$ ipython --no-banner

In [1]: import numpy as np

In [2]: from numpy import linalg as LA

In [3]: np.set_printoptions(precision=3, suppress=True, linewidth=120, sign=" ")

In [4]: def tidy(a):
   ...:     return np.round(a, 3) + 0
   ...: 

In [5]: J = np.loadtxt("sample10.csv", delimiter=",")

In [6]: tidy(J)
Out[6]: 
array([[ 0.143, -0.143,  0.102, -0.184,  0.061, -0.184,  0.143],
       [-0.143,  0.143, -0.102,  0.184, -0.061,  0.184, -0.143],
       [ 0.102, -0.102,  0.073, -0.131,  0.044, -0.131,  0.102],
       [-0.184,  0.184, -0.131,  0.236, -0.079,  0.236, -0.184],
       [ 0.061, -0.061,  0.044, -0.079,  0.026, -0.079,  0.061],
       [-0.184,  0.184, -0.131,  0.236, -0.079,  0.236, -0.184],
       [ 0.143, -0.143,  0.102, -0.184,  0.061, -0.184,  0.143]])

In [7]: tidy(LA.norm(J, 2) / LA.norm(J))
Out[7]: np.float64(1.0)

In [8]: LA.matrix_rank(J, rtol=0.1)
Out[8]: np.int64(1)

In [9]: LA.cond(J) > 100
Out[9]: np.True_

In [10]: [round(float(x), 3) for x in LA.svd(J, compute_uv=False)[:3]]
Out[10]: [1.0, 0.0, 0.0]

In [11]: np.argsort(-LA.norm(J, axis=0).round(6), kind="stable")[:3]
Out[11]: array([ 3,  5,  0])

In [12]: w1 = np.array([[5, -5, -2, 4, 5],
    ...:     [1, -4, 5, 4, 0],
    ...:     [-1, 2, -4, -5, -5],
    ...:     [-1, -5, -5, -3, 4],
    ...:     [2, 0, -5, -2, 5],
    ...:     [2, -4, 4, 2, -5],
    ...:     [1, -5, 2, 3, -5]])

In [13]: beta = np.array([0, 2, 2, 0, 1])

In [14]: act = np.maximum(J @ w1 + beta, 0)

In [15]: (act > 0).astype(int)
Out[15]: 
array([[ 1,  1,  1,  0,  1],
       [ 0,  1,  1,  1,  1],
       [ 1,  1,  1,  0,  1],
       [ 0,  1,  1,  1,  1],
       [ 1,  1,  1,  0,  1],
       [ 0,  1,  1,  1,  1],
       [ 1,  1,  1,  0,  1]])

In [16]: LA.matrix_rank(act)
Out[16]: np.int64(3)

In [17]: tidy((act > 0).mean(axis=0))
Out[17]: array([ 0.571,  1.   ,  1.   ,  0.429,  1.   ])

In [18]: basis = np.array([[0, 2], [-4, 1], [1, 3], [-1, 5], [-4, -1]])

In [19]: w1 @ basis
Out[19]: 
array([[ -6,  14],
       [ 17,  33],
       [ 13, -32],
       [  2, -41],
       [-23, -26],
       [ 38,  27],
       [ 39,  23]])

In [20]: tidy(act @ basis)
Out[20]: 
array([[-15.163,   5.388],
       [ -4.857,   9.816],
       [-13.688,   5.848],
       [ -3.388,  10.621],
       [-12.213,   6.309],
       [ -3.388,  10.621],
       [-15.163,   5.388]])

In [21]: (act @ basis).round(6).argmax(axis=1)
Out[21]: array([ 1,  1,  1,  1,  1,  1,  1])

In [22]: A = np.load("out13.npy")

In [23]: A
Out[23]: 
array([[ 0,  0,  0,  0,  0],
       [ 0,  1,  0,  0,  0],
       [ 0,  0, -1,  0,  0],
       [ 0,  0,  0,  0,  0],
       [ 0,  0,  0,  0, -1]])

In [24]: tidy(np.sort(LA.eigvals(A).real))
Out[24]: array([-1., -1.,  0.,  0.,  1.])

In [25]: (A != 0).astype(int)
Out[25]: 
array([[ 0,  0,  0,  0,  0],
       [ 0,  1,  0,  0,  0],
       [ 0,  0,  1,  0,  0],
       [ 0,  0,  0,  0,  0],
       [ 0,  0,  0,  0,  1]])

In [26]: (LA.matrix_power((A != 0) + (A.T != 0) + np.eye(5), 5) > 0).astype(int)
Out[26]: 
array([[ 1,  0,  0,  0,  0],
       [ 0,  1,  0,  0,  0],
       [ 0,  0,  1,  0,  0],
       [ 0,  0,  0,  1,  0],
       [ 0,  0,  0,  0,  1]])

In [27]: A @ A
Out[27]: 
array([[ 0,  0,  0,  0,  0],
       [ 0,  1,  0,  0,  0],
       [ 0,  0,  1,  0,  0],
       [ 0,  0,  0,  0,  0],
       [ 0,  0,  0,  0,  1]])

In [28]: tidy(LA.det(A))
Out[28]: np.float64(0.0)

In [29]: np.all(LA.eigvalsh(A) > 0)
Out[29]: np.False_

In [30]: ang = np.radians(15)

In [31]: r_ = np.eye(5)

In [32]: r_[3, 3] = r_[1, 1] = np.cos(ang)

In [33]: r_[3, 1], r_[1, 3] = -np.sin(ang), np.sin(ang)

In [34]: tidy(r_)
Out[34]: 
array([[ 1.   ,  0.   ,  0.   ,  0.   ,  0.   ],
       [ 0.   ,  0.966,  0.   ,  0.259,  0.   ],
       [ 0.   ,  0.   ,  1.   ,  0.   ,  0.   ],
       [ 0.   , -0.259,  0.   ,  0.966,  0.   ],
       [ 0.   ,  0.   ,  0.   ,  0.   ,  1.   ]])

In [35]: M2 = A @ r_.T

In [36]: tidy(LA.svd(A, compute_uv=False)), tidy(LA.svd(M2, compute_uv=False))
Out[36]: (array([ 1.,  1.,  1.,  0.,  0.]), array([ 1.,  1.,  1.,  0.,  0.]))

In [37]: tidy(M2)
Out[37]: 
array([[ 0.   ,  0.   ,  0.   ,  0.   ,  0.   ],
       [ 0.   ,  0.966,  0.   , -0.259,  0.   ],
       [ 0.   ,  0.   , -1.   ,  0.   ,  0.   ],
       [ 0.   ,  0.   ,  0.   ,  0.   ,  0.   ],
       [ 0.   ,  0.   ,  0.   ,  0.   , -1.   ]])

In [38]: tidy(LA.det(r_)), tidy(np.trace(r_))
Out[38]: (np.float64(1.0), np.float64(4.932))

In [39]: np.allclose(LA.norm(A, axis=1), LA.norm(M2, axis=1))
Out[39]: True

In [40]: rng = np.random.default_rng(22)

In [41]: feats = np.eye(3, dtype=int)[rng.permutation(3)]

In [42]: feats
Out[42]: 
array([[ 0,  1,  0],
       [ 0,  0,  1],
       [ 1,  0,  0]])

In [43]: # rows sum to 1

In [44]: feats[:, 2] @ feats[:, 1]
Out[44]: np.int64(0)

In [45]: tidy(LA.pinv(feats))
Out[45]: 
array([[ 0.,  0.,  1.],
       [ 1.,  0.,  0.],
       [ 0.,  1.,  0.]])

In [46]: left, sigma, VT = LA.svd(feats, full_matrices=False)

In [47]: sigma / sigma[0]
Out[47]: array([ 1.,  1.,  1.])

In [48]: tidy(np.cumsum(sigma ** 2) / np.sum(sigma ** 2))
Out[48]: array([ 0.333,  0.667,  1.   ])

In [49]: VT @ VT.T
Out[49]: 
array([[ 1.,  0.,  0.],
       [ 0.,  1.,  0.],
       [ 0.,  0.,  1.]])

In [50]: left.shape, sigma.shape, VT.shape
Out[50]: ((3, 3), (3,), (3, 3))

In [51]: (feats + feats.T) / 2
Out[51]: 
array([[ 0. ,  0.5,  0.5],
       [ 0.5,  0. ,  0.5],
       [ 0.5,  0.5,  0. ]])

In [52]: np.trace(feats)
Out[52]: np.int64(0)

In [53]: feats @ feats
Out[53]: 
array([[ 0,  0,  1],
       [ 1,  0,  0],
       [ 0,  1,  0]])

In [54]: (feats - feats.T) / 2
Out[54]: 
array([[ 0. ,  0.5, -0.5],
       [-0.5,  0. ,  0.5],
       [ 0.5, -0.5,  0. ]])

In [55]: tidy(np.abs(LA.eigvals(feats)).max())
Out[55]: np.float64(1.0)

In [56]: LA.matrix_power(feats, 2)
Out[56]: 
array([[ 0,  0,  1],
       [ 1,  0,  0],
       [ 0,  1,  0]])

In [57]: tidy(LA.det(feats))
Out[57]: np.float64(1.0)

In [58]: np.allclose(feats @ feats.T, feats.T @ feats)
Out[58]: True
